In [1]: import numpy as np

In [2]: np.set_printoptions(suppress=True, linewidth=120)

In [3]: mat = np.load("m.npy")

In [4]: mat
Out[4]: 
array([[ 0, -2,  0,  2,  1, -3,  3, -5,  1],
       [-2,  4,  2,  2,  3,  2,  0, -1,  0],
       [ 0,  2,  6,  1, -3, -3,  4,  3,  2],
       [ 2,  2,  1,  2,  5, -1,  1,  3,  3],
       [ 1,  3, -3,  5,  2, -1,  0,  1, -2],
       [-3,  2, -3, -1, -1,  6, -2, -5,  3],
       [ 3,  0,  4,  1,  0, -2,  0,  2, -5],
       [-5, -1,  3,  3,  1, -5,  2,  0, -4],
       [ 1,  0,  2,  3, -2,  3, -5, -4, -2]])

In [5]: np.round(np.abs(np.linalg.eigvals(mat)).max(), 3)
Out[5]: np.float64(14.947)

In [6]: (mat + mat.T) / 2
Out[6]: 
array([[ 0., -2.,  0.,  2.,  1., -3.,  3., -5.,  1.],
       [-2.,  4.,  2.,  2.,  3.,  2.,  0., -1.,  0.],
       [ 0.,  2.,  6.,  1., -3., -3.,  4.,  3.,  2.],
       [ 2.,  2.,  1.,  2.,  5., -1.,  1.,  3.,  3.],
       [ 1.,  3., -3.,  5.,  2., -1.,  0.,  1., -2.],
       [-3.,  2., -3., -1., -1.,  6., -2., -5.,  3.],
       [ 3.,  0.,  4.,  1.,  0., -2.,  0.,  2., -5.],
       [-5., -1.,  3.,  3.,  1., -5.,  2.,  0., -4.],
       [ 1.,  0.,  2.,  3., -2.,  3., -5., -4., -2.]])

In [7]: np.linalg.matrix_power(mat, 3)
Out[7]: 
array([[-140, -136,   62,  181,   70, -313,  238, -246,  -22],
       [-136,  300,   66,  256,  213,  146,  -48,  -95,   34],
       [  62,   66,  882,  180,  -50, -836,  656,  676,  -94],
       [ 181,  256,  180,  232,  413, -324,  307,  483,  126],
       [  70,  213,  -50,  413,  328, -164,   20,  131, -203],
       [-313,  146, -836, -324, -164, 1260, -671, -972,  558],
       [ 238,  -48,  656,  307,   20, -671,  220,  516, -570],
       [-246,  -95,  676,  483,  131, -972,  516,  282, -577],
       [ -22,   34,  -94,  126, -203,  558, -570, -577, -196]])

In [8]: np.trace(mat)
Out[8]: np.int64(18)

In [9]: np.round(np.sort(np.abs(np.linalg.eigvals(mat))), 3)
Out[9]: array([ 0.099,  2.766,  4.408,  5.95 ,  7.928,  8.82 ,  9.447,  9.91 , 14.947])
